$ python3 -q
>>> import numpy as np
>>> np.set_printoptions(precision=2, suppress=True, linewidth=140, legacy="1.25")
>>> rnd = lambda a: np.round(a, 2) + 0
>>> A = np.array([[-2.5, -0.4, 0.0, -1.2, -0.3, 1.6],
...     [-1.1, 0.2, -2.2, -2.4, 1.4, 0.7],
...     [0.9, -1.1, 1.7, -0.4, 0.8, 0.4],
...     [-0.2, 0.5, -0.2, -0.4, -0.3, 0.6],
...     [1.0, -0.2, 0.1, 0.2, -0.4, 0.8],
...     [1.2, -0.5, 0.8, 0.5, -1.4, 2.3],
...     [-1.0, -1.2, -0.8, -1.5, -0.2, 2.0],
...     [-1.5, -0.3, 1.7, -1.1, 2.5, -0.9],
...     [-1.5, 0.4, 1.4, -1.9, 0.8, 0.0],
...     [-0.8, -1.9, 1.0, -0.3, 0.0, 1.2],
...     [1.2, -0.2, -0.1, 0.3, -1.6, -1.1],
...     [-0.1, -0.8, 0.0, 0.1, 1.0, 1.9],
...     [1.2, -0.7, -2.0, 0.0, -0.1, -0.4],
...     [1.2, 0.0, 0.3, 1.2, 0.9, -0.3],
...     [2.9, 0.2, 1.2, -0.3, -1.4, 2.3],
...     [0.2, 2.5, 0.4, 0.9, -0.1, 0.5]])
>>> A
array([[-2.5, -0.4,  0. , -1.2, -0.3,  1.6],
       [-1.1,  0.2, -2.2, -2.4,  1.4,  0.7],
       [ 0.9, -1.1,  1.7, -0.4,  0.8,  0.4],
       [-0.2,  0.5, -0.2, -0.4, -0.3,  0.6],
       [ 1. , -0.2,  0.1,  0.2, -0.4,  0.8],
       [ 1.2, -0.5,  0.8,  0.5, -1.4,  2.3],
       [-1. , -1.2, -0.8, -1.5, -0.2,  2. ],
       [-1.5, -0.3,  1.7, -1.1,  2.5, -0.9],
       [-1.5,  0.4,  1.4, -1.9,  0.8,  0. ],
       [-0.8, -1.9,  1. , -0.3,  0. ,  1.2],
       [ 1.2, -0.2, -0.1,  0.3, -1.6, -1.1],
       [-0.1, -0.8,  0. ,  0.1,  1. ,  1.9],
       [ 1.2, -0.7, -2. ,  0. , -0.1, -0.4],
       [ 1.2,  0. ,  0.3,  1.2,  0.9, -0.3],
       [ 2.9,  0.2,  1.2, -0.3, -1.4,  2.3],
       [ 0.2,  2.5,  0.4,  0.9, -0.1,  0.5]])
>>> rnd(np.linalg.svd(A, compute_uv=False))
array([6.77, 5.68, 4.6 , 3.54, 2.99, 2.49])
>>> np.abs(A).max()
2.9
>>> A.shape
(16, 6)
>>> rnd(np.diff(A, axis=0))
array([[ 1.4,  0.6, -2.2, -1.2,  1.7, -0.9],
       [ 2. , -1.3,  3.9,  2. , -0.6, -0.3],
       [-1.1,  1.6, -1.9,  0. , -1.1,  0.2],
       [ 1.2, -0.7,  0.3,  0.6, -0.1,  0.2],
       [ 0.2, -0.3,  0.7,  0.3, -1. ,  1.5],
       [-2.2, -0.7, -1.6, -2. ,  1.2, -0.3],
       [-0.5,  0.9,  2.5,  0.4,  2.7, -2.9],
       [ 0. ,  0.7, -0.3, -0.8, -1.7,  0.9],
       [ 0.7, -2.3, -0.4,  1.6, -0.8,  1.2],
       [ 2. ,  1.7, -1.1,  0.6, -1.6, -2.3],
       [-1.3, -0.6,  0.1, -0.2,  2.6,  3. ],
       [ 1.3,  0.1, -2. , -0.1, -1.1, -2.3],
       [ 0. ,  0.7,  2.3,  1.2,  1. ,  0.1],
       [ 1.7,  0.2,  0.9, -1.5, -2.3,  2.6],
       [-2.7,  2.3, -0.8,  1.2,  1.3, -1.8]])
>>> rnd(np.linalg.norm(A))
11.27
>>> np.unravel_index(np.abs(A).argmax(), A.shape)
(14, 0)
>>> A[:, 6]
Traceback (most recent call last):
  File "<python-input-11>", line 1, in <module>
    A[:, 6]
    ~^^^^^^
IndexError: index 6 is out of bounds for axis 1 with size 6
>>> rnd(A.sum(axis=0))
array([ 1.1, -3.5,  3.3, -6.3,  1.6, 11.6])
